In [1]: import numpy as np

In [2]: np.set_printoptions(precision=1, suppress=True, linewidth=140, sign=" ")

In [3]: F = np.tril(np.array([[-7, -7, 8, 4], [6, 3, 0, 0], [-6, -7, -3, -8], [-5, -9, -7, 6]]), -1) + np.eye(4, dtype=int)

In [4]: F
Out[4]: 
array([[ 1,  0,  0,  0],
       [ 6,  1,  0,  0],
       [-6, -7,  1,  0],
       [-5, -9, -7,  1]])

In [5]: np.linalg.eigvals(F)
Out[5]: array([ 1.,  1.,  1.,  1.])

In [6]: np.einsum("ii->", F)
Out[6]: np.int64(4)

In [7]: blk = np.stack([F, 3 * F, F[::-1]])

In [8]: np.linalg.matrix_rank(blk)
Out[8]: array([ 4,  4,  4])

In [9]: np.linalg.norm(blk, axis=(1, 2))
Out[9]: array([ 16.7,  50.2,  16.7])

In [10]: left, sig, VT = np.linalg.svd(F)

In [11]: np.argmax(sig[:-1] / (sig[1:] + 1e-6)) + 1
Out[11]: np.int64(3)

In [12]: out = left[:, :3] @ np.diag(sig[:3]) @ VT[:3]

In [13]: np.linalg.matrix_rank(F, rtol=0.05)
Out[13]: np.int64(3)

In [14]: round(np.linalg.norm(F - out, 2), 1), np.round(sig[3], 1)
Out[14]: (np.float64(0.0), np.float64(0.0))

In [15]: P = np.triu(np.array([[5, 0, 7, 3], [1, 2, 1, 0], [8, 5, 8, 7], [0, 3, 0, 3]]), 1) + np.eye(4)

In [16]: out = P @ F @ np.linalg.inv(P)

In [17]: P @ F - F @ P
Out[17]: 
array([[-57., -76., -21.,   0.],
       [ -6.,  -7., -42., -18.],
       [-35., -63.,   0.,  18.],
       [  0.,   0.,  44.,  64.]])

In [18]: round(np.linalg.det(out), 1)
Out[18]: np.float64(1.0)

In [19]: np.poly(out)
Out[19]: array([ 1., -4.,  6., -4.,  1.])

In [20]: out
Out[20]: 
array([[  -56.,   -76.,   454., -3007.],
       [    0.,    -6.,     7.,   -49.],
       [  -41.,   -70.,   309., -2033.],
       [   -5.,    -9.,    37.,  -243.]])

In [21]: E = np.load("run5.npy")

In [22]: E
Out[22]: 
array([[ 5.,  1.,  1.],
       [ 1.,  5.,  1.],
       [ 1.,  1.,  5.]])

In [23]: w, evecs = np.linalg.eigh(E)

In [24]: x0 = np.array([-5, 3, 5])

In [25]: evecs * np.abs(w) @ evecs.T
Out[25]: 
array([[ 5.,  1.,  1.],
       [ 1.,  5.,  1.],
       [ 1.,  1.,  5.]])

In [26]: np.abs(E).sum(axis=1).max(), np.round(np.abs(w).max(), 1)
Out[26]: (np.float64(7.0), np.float64(7.0))

In [27]: x0 @ E @ x0
Out[27]: np.float64(245.0)

In [28]: evecs * np.maximum(w, 0) @ evecs.T
Out[28]: 
array([[ 5.,  1.,  1.],
       [ 1.,  5.,  1.],
       [ 1.,  1.,  5.]])

In [29]: (np.sign(evecs[:, -1].round(6)) == np.sign(evecs[0, -1].round(6))).astype(int)
Out[29]: array([ 1,  1,  1])

In [30]: evecs * np.sqrt(w) @ evecs.T
Out[30]: 
array([[ 2.2,  0.2,  0.2],
       [ 0.2,  2.2,  0.2],
       [ 0.2,  0.2,  2.2]])

In [31]: out = E[0, 0] * E[1:] - np.outer(E[1:, 0], E[0])

In [32]: out
Out[32]: 
array([[  0.,  24.,   4.],
       [  0.,   4.,  24.]])

In [33]: E[:, 0] / E[0, 0]
Out[33]: array([ 1. ,  0.2,  0.2])

In [34]: np.linalg.matrix_rank(out), np.linalg.matrix_rank(E)
Out[34]: (np.int64(2), np.int64(3))

In [35]: x0 = np.array([-5, 5, -2])

In [36]: y = E @ x0

In [37]: y
Out[37]: array([-22.,  18., -10.])

In [38]: np.round(np.linalg.solve(E, E[:, 0]), 1) + 0
Out[38]: array([ 1.,  0.,  0.])

In [39]: np.round(np.linalg.solve(E.T, E[0]), 1) + 0
Out[39]: array([ 1.,  0.,  0.])

In [40]: x0 = np.array([0, -2, -1, 2])

In [41]: np.linalg.norm(F @ x0) <= np.linalg.norm(F, 2) * np.linalg.norm(x0) + 1e-9
Out[41]: np.True_

In [42]: F @ np.eye(4)[0]
Out[42]: array([ 1.,  6., -6., -5.])

In [43]: F * x0
Out[43]: 
array([[ 0,  0,  0,  0],
       [ 0, -2,  0,  0],
       [ 0, 14, -1,  0],
       [ 0, 18,  7,  2]])

In [44]: np.einsum("ij,j->i", F, x0)
Out[44]: array([ 0, -2, 13, 27])

In [45]: mat = np.load("x.npy")

In [46]: mat
Out[46]: 
array([[ 0.1, -0.2],
       [-0.2,  0.9]])

In [47]: w, evecs = np.linalg.eigh(mat)

In [48]: np.round(np.linalg.eigvalsh(mat + -1 * np.eye(2)), 1) + 0
Out[48]: array([-1.,  0.])

In [49]: np.round(np.linalg.eigvalsh(mat @ mat), 1) + 0
Out[49]: array([ 0.,  1.])

In [50]: np.round(np.linalg.norm(mat, 2) / np.linalg.norm(mat), 1)
Out[50]: np.float64(1.0)

In [51]: rng = np.random.default_rng(342)

In [52]: idx = rng.permutation(2)

In [53]: idx
Out[53]: array([ 0,  1])

In [54]: out = mat[idx][:, idx]

In [55]: np.allclose(out, mat)
Out[55]: True

In [56]: np.sort(np.abs(np.linalg.eigvals(out)))
Out[56]: array([ 0.,  1.])

In [57]: round(np.linalg.det(out), 1), np.round(np.linalg.det(mat[idx]), 1)
Out[57]: (np.float64(-0.0), np.float64(-0.0))

In [58]: np.diag(out)
Out[58]: array([ 0.1,  0.9])

In [59]: P = np.triu(np.array([[-9, -2], [-1, 0]]), 1) + np.eye(2)

In [60]: out = P @ mat @ np.linalg.inv(P)

In [61]: np.round(np.poly(out), 1) + 0
Out[61]: array([ 1., -1.,  0.])

In [62]: np.linalg.matrix_rank(out)
Out[62]: np.int64(1)

In [63]: np.round(np.trace(out), 1), round(float(np.trace(mat)), 1)
Out[63]: (np.float64(1.0), 1.0)

In [64]: out
Out[64]: 
array([[ 0.5, -1.1],
       [-0.2,  0.5]])
